In [1]: import numpy as np

In [2]: np.set_printoptions(precision=2, suppress=True, linewidth=120)

In [3]: X = np.loadtxt("m.csv", delimiter=",")

In [4]: X
Out[4]: 
array([[-0.92, -0.16, -0.46, -0.98,  0.22, -0.93, -0.91],
       [ 0.86,  0.97,  0.75,  0.9 , -0.01, -0.95, -0.53],
       [-0.99, -0.37, -0.86, -1.  ,  0.91, -0.89, -0.85],
       [ 0.93,  0.51,  0.63,  0.98, -0.44,  0.71,  0.76],
       [-0.78,  0.49, -0.22, -0.94,  0.4 , -0.96, -0.89],
       [-1.  , -0.96, -0.99, -1.  ,  1.  ,  0.25, -0.28],
       [-0.96, -0.88, -0.84, -0.99,  0.71,  0.49, -0.09],
       [-0.79,  0.  , -0.35, -0.93,  0.29, -0.83, -0.77],
       [ 0.29,  0.69,  0.24,  0.24,  0.26, -0.67, -0.26],
       [ 0.16, -0.12,  0.02,  0.27, -0.06,  0.35,  0.25],
       [-0.1 , -0.4 , -0.08, -0.04, -0.21,  0.39,  0.13],
       [-0.99, -0.56, -0.81, -1.  ,  0.67, -0.95, -0.95],
       [-0.95,  0.02, -0.56, -0.99,  0.54, -0.96, -0.93],
       [ 0.25,  0.17,  0.33,  0.36, -0.53, -0.41, -0.35],
       [-0.96,  0.68, -0.6 , -1.  ,  0.88, -0.99, -0.96]])

In [5]: dist = np.linalg.norm(X[:, None] - X[None], axis=-1)

In [6]: print(np.flatnonzero(dist[3] < dist.mean() / 2))
[3]

In [7]: print(dist.shape)
(15, 15)

In [8]: dist[:5, :5]
Out[8]: 
array([[0.  , 3.11, 0.83, 3.85, 0.73],
       [3.11, 0.  , 3.52, 2.2 , 2.75],
       [0.83, 3.52, 0.  , 4.19, 1.21],
       [3.85, 2.2 , 4.19, 0.  , 3.68],
       [0.73, 2.75, 1.21, 3.68, 0.  ]])

In [9]: print(np.linalg.norm(X, axis=1))
[1.95 2.06 2.28 1.94 1.91 2.25 2.03 1.73 1.12 0.55 0.63 2.28 2.07 0.95 2.33]

In [10]: print((dist + 1e9 * np.eye(15)).round(6).argmin(axis=1))
[ 7  8 11  9  7  6  5  0 13 10  9  2  0  8  4]

In [11]: print(np.unravel_index(dist.round(6).argmax(), dist.shape))
(np.int64(3), np.int64(11))

In [12]: dist[3]
Out[12]: array([3.85, 2.2 , 4.19, 0.  , 3.68, 3.97, 3.69, 3.62, 2.14, 1.55, 2.  , 4.21, 3.96, 1.88, 4.08])
